$ python3 -q
>>> import numpy as np
>>> np.set_printoptions(suppress=True, linewidth=160)
>>> F = np.load("block7.npy")
>>> F.round(3)
array([[ 0.009,  0.028,  0.092],
       [ 0.028,  0.999, -0.003],
       [ 0.092, -0.003,  0.991]])
>>> W = np.array([[-2, 0], [0, -1], [-2, -2]])
>>> b = np.array([3, 2])
>>> H = np.maximum(F @ W + b, 0)
>>> np.linalg.matrix_rank(H)
np.int64(2)
>>> (H > 0).mean(axis=0)
array([1., 1.])
>>> W2 = np.array([[-3, -1], [0, 0]])
>>> W @ W2
array([[6, 2],
       [0, 0],
       [6, 2]])
>>> (H @ W2).round(6).argmax(axis=1)
array([1, 1, 1])
>>> vec = np.array([0, 0, 3])
>>> np.round(F @ vec, 3)
array([ 0.276, -0.008,  2.974])
>>> round(float((vec - F @ vec) @ (F @ vec)), 3)
0.0
>>> left, sigma, Vh = np.linalg.svd(F)
>>> evecs = Vh[:(sigma > 1e-8).sum()]
>>> rng = np.random.default_rng(70)
>>> vec = F[0] + 2 * F[1] + rng.integers(2) * np.eye(3)[2]
>>> vec.round(3)
array([0.065, 2.026, 1.087])
>>> np.allclose(evecs.T @ evecs @ vec, vec)
False
>>> np.round(np.diag(evecs.T @ evecs), 3)
array([0.009, 0.999, 0.991])
>>> round(np.linalg.norm(vec - evecs.T @ evecs @ vec), 3)
np.float64(0.093)
>>> X = np.loadtxt("arr.csv", delimiter=",")
>>> X
array([[ 7.018,  9.065, -8.993,  9.016, -6.087, -5.017],
       [ 6.993,  9.008, -8.919,  9.071, -6.007, -4.935],
       [ 7.065,  8.933, -9.02 ,  9.081, -6.029, -5.024],
       [ 7.003,  9.016, -8.992,  9.03 , -6.039, -4.993],
       [ 6.986,  9.021, -9.07 ,  8.976, -6.033, -5.079],
       [ 6.998,  8.945, -8.988,  8.948, -6.021, -4.987],
       [ 7.038,  9.055, -8.98 ,  9.047, -6.014, -5.022],
       [ 7.043,  9.001, -9.034,  8.989, -5.966, -5.004],
       [ 7.036,  8.953, -8.897,  8.963, -5.96 , -5.055],
       [ 7.048,  9.058, -8.962,  9.019, -6.053, -4.986],
       [ 7.02 ,  8.958, -9.097,  8.982, -5.983, -5.057],
       [ 6.942,  9.002, -9.017,  8.966, -6.011, -5.028],
       [ 6.938,  8.948, -9.084,  8.986, -6.042, -5.034],
       [-8.949, -9.017,  4.973, -2.079, -0.9  , -2.023],
       [-8.861, -8.996,  5.085, -1.959, -0.937, -1.958],
       [-8.92 , -9.026,  5.054, -1.965, -0.945, -2.014],
       [-9.013, -9.057,  5.045, -1.997, -0.998, -2.033],
       [-8.964, -9.089,  4.949, -1.973, -0.981, -1.876],
       [-9.015, -8.991,  4.969, -1.993, -0.961, -1.998],
       [-9.003, -8.994,  4.961, -1.933, -0.97 , -2.003],
       [-8.97 , -8.98 ,  4.932, -1.99 , -0.888, -2.029],
       [-8.979, -8.93 ,  5.059, -2.049, -0.921, -2.051],
       [-9.033, -9.079,  5.007, -1.989, -0.986, -2.02 ],
       [-9.114, -9.057,  5.072, -1.976, -0.971, -2.019],
       [-8.917, -9.005,  5.022, -2.075, -0.976, -1.938],
       [-9.02 , -9.093,  5.006, -1.931, -1.057, -2.048]])
>>> P = X @ np.linalg.solve(X.T @ X, X.T)
>>> np.allclose(P @ P, P)
True
>>> round(float(np.trace(P)), 3)
6.0
>>> W2 = 5 * np.array([[-1.4, -1.0, -0.2, -0.2, 1.5], [-0.3, 0.8, 0.5, -0.7, 1.5]])
>>> z = rng.integers(0, 2, 27)
>>> arr = W2[z] + rng.normal(size=(27, 5))
>>> arr.round(3)
array([[-5.959, -5.563,  0.522, -1.505,  7.155],
       [-6.005, -4.786,  0.116, -0.247,  6.692],
       [-0.005,  4.664,  3.314, -3.062,  5.884],
       [-7.632, -4.115, -2.064, -2.699,  7.431],
       [-6.487, -3.746, -0.309, -0.897,  8.172],
       [-6.763, -5.035,  0.341, -1.305,  7.915],
       [-2.866,  3.336,  2.38 , -2.735,  7.805],
       [-1.755,  4.276,  1.543, -1.98 ,  6.402],
       [-1.465,  4.851,  1.174, -4.195,  7.845],
       [ 0.727,  3.218,  3.43 , -4.53 ,  8.708],
       [-6.947, -6.285, -1.577, -1.191,  6.575],
       [-8.28 , -3.684, -1.163, -2.578,  6.637],
       [-6.401, -5.857, -0.236, -0.603,  6.851],
       [-2.366,  2.855,  2.066, -3.28 ,  6.424],
       [-5.184, -5.083,  0.275, -0.087,  9.924],
       [-7.588, -4.612, -1.071, -1.391,  8.636],
       [-0.381,  3.627,  3.113, -4.788,  8.41 ],
       [-7.742, -5.664,  0.648, -1.456,  7.781],
       [-5.893, -4.917, -1.14 , -1.725,  7.388],
       [-6.174, -5.221, -2.305, -1.87 ,  8.745],
       [-8.417, -4.511, -0.754, -0.184,  8.377],
       [-6.622, -5.376, -2.69 , -0.244,  6.79 ],
       [-7.329, -4.622, -1.104, -1.758,  9.69 ],
       [-0.413,  2.615,  1.541, -5.089,  7.225],
       [-6.657, -6.687,  1.097, -1.133,  7.779],
       [-6.997, -5.597, -1.435, -0.97 ,  8.906],
       [-6.005, -4.04 , -3.054, -2.001,  9.022]])
>>> P = arr @ np.linalg.solve(arr.T @ arr, arr.T)
>>> round(np.trace(P), 3)
np.float64(5.0)
>>> np.linalg.matrix_rank(np.eye(27) - P)
np.int64(22)
>>> np.allclose(P @ P, P)
True
>>> np.round(P @ arr[:, 4], 3)
array([7.155, 6.692, 5.884, 7.431, 8.172, 7.915, 7.805, 6.402, 7.845, 8.708, 6.575, 6.637, 6.851, 6.424, 9.924, 8.636, 8.41 , 7.781, 7.388, 8.745, 8.377,
       6.79 , 9.69 , 7.225, 7.779, 8.906, 9.022])
>>> Xc = arr - arr.mean(axis=1)
Traceback (most recent call last):
  File "<python-input-37>", line 1, in <module>
    Xc = arr - arr.mean(axis=1)
         ~~~~^~~~~~~~~~~~~~~~~~
ValueError: operands could not be broadcast together with shapes (27,5) (27,) 
>>> Xc = arr - arr.mean(axis=0)
>>> left, sigma, Vh = np.linalg.svd(Xc, full_matrices=False)
>>> np.searchsorted(np.cumsum(sigma ** 2) / (sigma ** 2).sum(), 0.9) + 1
np.int64(2)
>>> np.round(Vh[0] * np.sign(Vh[0, np.abs(Vh[0]).argmax()]), 3)
array([ 0.518,  0.775,  0.284, -0.221, -0.046])
>>> np.abs(left[:, 0]).argmax()
np.int64(2)
>>> np.round(sigma ** 2 / (sigma ** 2).sum(), 3)
array([0.877, 0.045, 0.036, 0.023, 0.019])
>>> np.linalg.matrix_rank(Xc)
np.int64(5)
>>> np.round(Xc.mean(axis=0), 3) + 0
array([0., 0., 0., 0., 0.])
>>> feats = np.load("m.npy")
>>> feats
array([[-3,  0,  0,  0,  0,  0],
       [-3, -2,  0,  0,  0,  0],
       [ 3,  0,  0,  0,  0,  0],
       [ 0,  0, -3,  0,  0,  0],
       [ 0,  0, -3, -2,  0,  0],
       [ 0,  0,  3,  0,  0,  0],
       [ 0,  0,  0,  0, -3,  0],
       [ 0,  0,  0,  0, -3, -2],
       [ 0,  0,  0,  0,  3,  0]])
>>> Xc = (arr - arr.mean(axis=0)) / arr.std(axis=0)
>>> np.argwhere(np.abs(Xc) > 2)
array([[ 9,  0],
       [14,  4],
       [16,  3],
       [23,  3]])
>>> b = np.linalg.lstsq(np.delete(Xc, 4, axis=1), Xc[:, 4])[0]
>>> b.round(3)
array([ 0.217, -0.525, -0.114, -0.219])
>>> round(float(1 - np.var(Xc[:, 4] - np.delete(Xc, 4, axis=1) @ b)), 3)
0.088
>>> vec = np.array([-1, 2, 0, -2, -3, -1])
>>> rhs = feats @ vec
>>> np.round(np.linalg.pinv(feats) @ feats, 3) + 0
array([[1., 0., 0., 0., 0., 0.],
       [0., 1., 0., 0., 0., 0.],
       [0., 0., 1., 0., 0., 0.],
       [0., 0., 0., 1., 0., 0.],
       [0., 0., 0., 0., 1., 0.],
       [0., 0., 0., 0., 0., 1.]])
>>> rhs
array([ 3, -1, -3,  0,  4,  0,  9, 11, -9])
>>> rhs = rhs + 0.3 * rng.normal(size=9)
>>> rhs.round(3)
array([ 2.881, -1.064, -2.914,  0.227,  4.21 ,  0.457,  8.722, 11.205, -9.267])
>>> b, *_ = np.linalg.lstsq(feats, rhs)
>>> np.round(feats.T @ (rhs - feats @ b), 3) + 0
array([0., 0., 0., 0., 0., 0.])
>>> mat = np.load("layer18.npy")
>>> mat.round(3)
array([[0.269, 0.269, 0.269, 0.161, 0.161],
       [0.269, 0.269, 0.269, 0.161, 0.161],
       [0.269, 0.269, 0.269, 0.161, 0.161],
       [0.161, 0.161, 0.161, 0.097, 0.097],
       [0.161, 0.161, 0.161, 0.097, 0.097]])
>>> # null space of dimension 4
>>> z = X[:, 5] > np.median(X[:, 5])
>>> f = X[z].mean(axis=0) - X[~z].mean(axis=0)
>>> f.round(3)
array([-15.991, -18.021,  14.014, -10.999,   5.058,   3.016])
>>> (((X - X.mean(axis=0)) @ f > 0) == z).mean()
np.float64(1.0)
>>> ((X - X.mean(axis=0)) @ f > 0).astype(int)
array([0, 0, 0, 0, 0, 0, 0, 0, 0, 0, 0, 0, 0, 1, 1, 1, 1, 1, 1, 1, 1, 1, 1, 1, 1, 1])
>>> z.astype(int)
array([0, 0, 0, 0, 0, 0, 0, 0, 0, 0, 0, 0, 0, 1, 1, 1, 1, 1, 1, 1, 1, 1, 1, 1, 1, 1])
>>> K = np.load("a.npy")
>>> K
array([[ 2.625,  2.625, -4.438],
       [-1.11 , -1.11 ,  1.165],
       [ 1.428,  1.428, -2.642],
       [ 1.187,  1.187, -2.28 ],
       [ 2.576,  2.576, -4.363],
       [ 2.822,  2.822, -4.733],
       [ 0.322,  0.322, -0.984],
       [ 1.316,  1.316, -2.474],
       [ 1.108,  1.108, -2.162],
       [ 1.294,  1.294, -2.441],
       [ 2.418,  2.418, -4.127],
       [-3.367, -3.367,  4.55 ],
       [ 3.072,  3.072, -5.107],
       [ 2.749,  2.749, -4.624],
       [ 1.637,  1.637, -2.955],
       [-0.131, -0.131, -0.304],
       [ 2.776,  2.776, -4.664],
       [-3.397, -3.397,  4.595],
       [-0.805, -0.805,  0.708],
       [ 3.312,  3.312, -5.468],
       [-0.243, -0.243, -0.136],
       [-2.08 , -2.08 ,  2.619],
       [ 1.718,  1.718, -3.077],
       [-2.435, -2.435,  3.152]])
>>> vec = np.array([-3, -1, 3])
>>> (K @ vec).argmax()
np.int64(17)
>>> K @ np.eye(3)[0]
array([ 2.625, -1.11 ,  1.428,  1.187,  2.576,  2.822,  0.322,  1.316,  1.108,  1.294,  2.418, -3.367,  3.072,  2.749,  1.637, -0.131,  2.776, -3.397, -0.805,
        3.312, -0.243, -2.08 ,  1.718, -2.435])
>>> np.sign((K @ vec).round(6))
array([-1.,  1., -1., -1., -1., -1., -1., -1., -1., -1., -1.,  1., -1., -1., -1., -1., -1.,  1.,  1., -1.,  1.,  1., -1.,  1.])
>>> dist = np.linalg.norm(K[:, None] - K[None], axis=-1)
>>> np.unravel_index(dist.round(6).argmax(), dist.shape)
(np.int64(17), np.int64(19))
>>> dist[11].round(6).argsort(kind="stable")[:4]
array([11, 17, 23, 21])
>>> np.linalg.matrix_rank(dist ** 2)
np.int64(4)
>>> (dist + 1e9 * np.eye(24)).round(6).argmin(axis=1)
array([ 4, 18,  7,  8,  0, 16, 15,  9,  3,  7,  4, 17, 19, 16, 22, 20, 13, 11,  1, 12, 15, 23, 14, 21])
>>> dist.shape
(24, 24)
>>> vec = np.array([2, 3, 0, 2, 1, 0])
>>> rhs = X @ vec
>>> b, lr = np.zeros(6), 1 / np.linalg.norm(X, 2) ** 2
>>> for i in range(40):
...     b -= lr * X.T @ (X @ b - rhs)
...     if i % 10 == 0: print(i, round(np.linalg.norm(X @ b - rhs), 3))
... 
0 37.271
10 8.173
20 1.858
30 0.646
>>> b.round(3)
array([ 2.243,  2.304, -1.381,  0.688,  0.067,  0.332])
>>> np.linalg.matrix_rank(K, rtol=0.1)
np.int64(1)
>>> np.argsort(-np.linalg.norm(K, axis=0).round(6), kind="stable")[:3]
array([2, 0, 1])
>>> [round(float(x), 3) for x in np.linalg.svd(K, compute_uv=False)[:3]]
[22.527, 1.517, 0.0]
>>> M = np.load("dump.npy")
>>> M
array([[ 25, -13,  35],
       [-13,  17, -15],
       [ 35, -15,  50]])
>>> # symmetric
>>> W = np.array([[-2, -2, 1, 1], [1, 1, -2, 2], [-2, 0, 2, -2]])
>>> b = np.array([5, -2, -3, 4])
>>> H = np.maximum(M @ W + b, 0)
>>> (H > 0).astype(int)
array([[0, 0, 1, 0],
       [1, 1, 0, 1],
       [0, 0, 1, 0]])
>>> np.round((H > 0).mean(axis=0), 3)
array([0.333, 0.333, 0.667, 0.333])
>>> W2 = np.array([[0, 1, 2], [5, 4, 5], [0, 2, 1], [3, 2, 5]])
>>> (H @ W2).round(6).argmax(axis=1)
array([1, 2, 1])
>>> W @ W2
array([[ -7,  -6,  -8],
       [ 11,   5,  15],
       [ -6,  -2, -12]])
